$ ipython --no-banner

In [1]: import numpy as np

In [2]: from numpy import linalg as LA

In [3]: np.set_printoptions(precision=2, suppress=True, linewidth=100)

In [4]: J = np.load("a.npy")

In [5]: J
Out[5]: 
array([[-1.34,  3.2 ,  4.77, -3.15, -2.28, -3.73,  0.74, -2.51],
       [ 0.26, -0.77, -4.56,  2.29,  2.01,  1.52, -1.21,  0.93],
       [ 2.53, -1.09,  5.13, -3.49, -1.59,  2.32,  0.74,  1.26],
       [ 3.32, -3.16,  2.33, -1.39, -0.56,  4.46,  0.38,  2.78],
       [ 0.69, -3.13, -3.61,  3.08,  1.49,  2.83, -0.11,  2.07],
       [ 0.55, -1.8 ,  7.87, -2.73, -3.93, -0.21,  3.  ,  0.35],
       [ 0.33,  3.19, -1.31, -1.67,  1.32, -0.93, -2.1 , -1.11],
       [ 0.47, -4.73,  5.52,  0.36, -3.33,  1.73,  3.62,  1.85],
       [-2.5 ,  4.08, -2.74,  0.4 ,  1.07, -4.1 , -1.32, -2.83],
       [ 0.31,  3.12, -1.29, -1.67,  1.22, -0.87, -1.99, -1.17],
       [ 1.03, -0.95, -5.76,  2.4 ,  2.89,  2.46, -1.81,  1.43],
       [ 1.24, -6.9 ,  2.59,  2.41, -2.06,  3.9 ,  3.24,  3.25],
       [ 1.95, -5.02,  3.04,  0.53, -1.67,  3.71,  2.15,  2.84],
       [-1.55,  4.67, -0.55, -1.71,  0.59, -3.65, -1.6 , -2.76],
       [ 1.29, -0.64, -9.36,  3.76,  4.81,  3.33, -3.28,  1.77],
       [-2.02,  3.32,  6.03, -3.27, -3.03, -4.81,  1.46, -2.99],
       [-0.97,  0.8 ,  5.72, -2.4 , -2.9 , -2.57,  1.86, -1.39],
       [ 0.58,  2.45, -5.81,  0.62,  3.43,  0.62, -3.21, -0.19],
       [-2.56,  7.09, -0.25, -2.59,  0.54, -5.96, -1.97, -4.21],
       [-0.83, -2.56,  9.5 , -1.81, -5.27, -1.58,  4.57, -0.25],
       [ 0.88,  3.64, -8.71,  0.81,  5.08,  0.89, -4.85, -0.29]])

In [6]: Z = J[[4, 9]].astype(float)

In [7]: for _ in range(3):
   ...:     labels = LA.norm(J[:, None] - Z, axis=-1).argmin(axis=1)
   ...:     Z = np.array([J[labels == j].mean(axis=0) for j in range(2)])
   ...: 

In [8]: labels
Out[8]: array([1, 0, 1, 0, 0, 1, 1, 1, 1, 1, 0, 0, 0, 1, 0, 1, 1, 0, 1, 1, 0])

In [9]: np.bincount(labels)
Out[9]: array([ 9, 12])

In [10]: U, s, vt = LA.svd(J)

In [11]: np.argmax(s[:-1] / (s[1:] + 1e-6)) + 1
Out[11]: np.int64(3)

In [12]: A2 = U[:, :3] @ np.diag(s[:3]) @ vt[:3]

In [13]: round(LA.norm(J - A2) / LA.norm(J), 2)
Out[13]: np.float64(0.01)

In [14]: np.round(LA.norm(J - A2, 2), 2), np.round(s[3], 2)
Out[14]: (np.float64(0.26), np.float64(0.26))

In [15]: Xc = J - J.mean(axis=0)

In [16]: vecs = LA.svd(Xc)[2][:3]

In [17]: A2 = Xc - Xc @ vecs.T @ vecs

In [18]: LA.norm(A2, axis=1).round(6).argmax()
Out[18]: np.int64(2)

In [19]: np.round(np.cov(Xc @ vecs.T, rowvar=False), 2) + 0
Out[19]: 
array([[47.54,  0.  ,  0.  ],
       [ 0.  , 30.24,  0.  ],
       [ 0.  ,  0.  ,  3.07]])

In [20]: np.diag(vecs.T @ vecs)
Out[20]: array([0.3 , 0.49, 0.66, 0.48, 0.2 , 0.46, 0.24, 0.17])

In [21]: labels = J[:, 4] > np.median(J[:, 4])

In [22]: r0 = J[labels].mean(axis=0) - J[~labels].mean(axis=0)

In [23]: ((J - J.mean(axis=0)) @ r0 > 0).astype(int)
Out[23]: array([0, 1, 0, 0, 1, 0, 1, 0, 1, 1, 1, 0, 0, 1, 1, 0, 0, 1, 1, 0, 1])

In [24]: np.argsort(-np.abs(r0).round(6), kind="stable")
Out[24]: array([2, 4, 6, 1, 3, 5, 7, 0])

In [25]: labels.astype(int)
Out[25]: array([0, 1, 0, 0, 1, 0, 1, 0, 1, 1, 1, 0, 0, 1, 1, 0, 0, 1, 0, 0, 1])

In [26]: rng = np.random.default_rng(65482)

In [27]: labels = rng.permutation(8)

In [28]: A2 = J[:, labels] * rng.choice([-1, 1], 8)

In [29]: A2
Out[29]: 
array([[ 0.74,  2.28,  1.34, -3.73,  4.77, -3.2 ,  3.15, -2.51],
       [-1.21, -2.01, -0.26,  1.52, -4.56,  0.77, -2.29,  0.93],
       [ 0.74,  1.59, -2.53,  2.32,  5.13,  1.09,  3.49,  1.26],
       [ 0.38,  0.56, -3.32,  4.46,  2.33,  3.16,  1.39,  2.78],
       [-0.11, -1.49, -0.69,  2.83, -3.61,  3.13, -3.08,  2.07],
       [ 3.  ,  3.93, -0.55, -0.21,  7.87,  1.8 ,  2.73,  0.35],
       [-2.1 , -1.32, -0.33, -0.93, -1.31, -3.19,  1.67, -1.11],
       [ 3.62,  3.33, -0.47,  1.73,  5.52,  4.73, -0.36,  1.85],
       [-1.32, -1.07,  2.5 , -4.1 , -2.74, -4.08, -0.4 , -2.83],
       [-1.99, -1.22, -0.31, -0.87, -1.29, -3.12,  1.67, -1.17],
       [-1.81, -2.89, -1.03,  2.46, -5.76,  0.95, -2.4 ,  1.43],
       [ 3.24,  2.06, -1.24,  3.9 ,  2.59,  6.9 , -2.41,  3.25],
       [ 2.15,  1.67, -1.95,  3.71,  3.04,  5.02, -0.53,  2.84],
       [-1.6 , -0.59,  1.55, -3.65, -0.55, -4.67,  1.71, -2.76],
       [-3.28, -4.81, -1.29,  3.33, -9.36,  0.64, -3.76,  1.77],
       [ 1.46,  3.03,  2.02, -4.81,  6.03, -3.32,  3.27, -2.99],
       [ 1.86,  2.9 ,  0.97, -2.57,  5.72, -0.8 ,  2.4 , -1.39],
       [-3.21, -3.43, -0.58,  0.62, -5.81, -2.45, -0.62, -0.19],
       [-1.97, -0.54,  2.56, -5.96, -0.25, -7.09,  2.59, -4.21],
       [ 4.57,  5.27,  0.83, -1.58,  9.5 ,  2.56,  1.81, -0.25],
       [-4.85, -5.08, -0.88,  0.89, -8.71, -3.64, -0.81, -0.29]])

In [30]: U, _, vt = LA.svd(J.T @ A2)

In [31]: labels
Out[31]: array([6, 4, 0, 5, 2, 1, 3, 7])

In [32]: np.round(LA.lstsq(J, A2)[0], 2) + 0
Out[32]: 
array([[ 0.,  0., -1.,  0.,  0.,  0.,  0.,  0.],
       [ 0.,  0.,  0.,  0.,  0., -1.,  0.,  0.],
       [ 0.,  0.,  0.,  0.,  1.,  0.,  0.,  0.],
       [ 0.,  0.,  0.,  0.,  0.,  0., -1.,  0.],
       [ 0., -1.,  0.,  0.,  0.,  0.,  0.,  0.],
       [ 0.,  0.,  0.,  1.,  0.,  0.,  0.,  0.],
       [ 1.,  0.,  0.,  0.,  0.,  0.,  0.,  0.],
       [ 0.,  0.,  0.,  0.,  0.,  0.,  0.,  1.]])
